% python3 -q
>>> import numpy as np
>>> import numpy.linalg as la
>>> np.set_printoptions(suppress=True, linewidth=120)
>>> feats = np.load("mat.npy")
>>> feats.round(2)
array([[ 0.96,  0.19, -0.11, -0.04, -0.11,  0.11],
       [ 0.19,  0.07,  0.56,  0.19,  0.56, -0.56],
       [-0.11,  0.56,  0.67, -0.11, -0.33,  0.33],
       [-0.04,  0.19, -0.11,  0.96, -0.11,  0.11],
       [-0.11,  0.56, -0.33, -0.11,  0.67,  0.33],
       [ 0.11, -0.56,  0.33,  0.11,  0.33,  0.67]])
>>> w, evecs = la.eigh(feats)
>>> np.round(w.sum(), 2), round(float(np.trace(feats)), 2)
(np.float64(4.0), 4.0)
>>> np.round(la.eigvalsh(feats + -2 * np.eye(6)), 2)
array([-3., -1., -1., -1., -1., -1.])
>>> np.round(evecs.T @ feats @ evecs, 2) + 0
array([[-1.,  0.,  0.,  0.,  0.,  0.],
       [ 0.,  1.,  0.,  0.,  0.,  0.],
       [ 0.,  0.,  1.,  0.,  0.,  0.],
       [ 0.,  0.,  0.,  1.,  0.,  0.],
       [ 0.,  0.,  0.,  0.,  1.,  0.],
       [ 0.,  0.,  0.,  0.,  0.,  1.]])
>>> np.round(la.eigvalsh(feats @ feats), 2)
array([1., 1., 1., 1., 1., 1.])
>>> np.unique(w.round(6) + 0, return_counts=True)[1]
array([1, 5])
>>> (w > 1e-8).sum(), (w < -1e-8).sum()
(np.int64(5), np.int64(1))
>>> [round(float(la.det(feats[:i, :i])), 2) + 0 for i in range(1, 7)]
[0.96, 0.04, -0.3, -0.33, -0.67, -1.0]
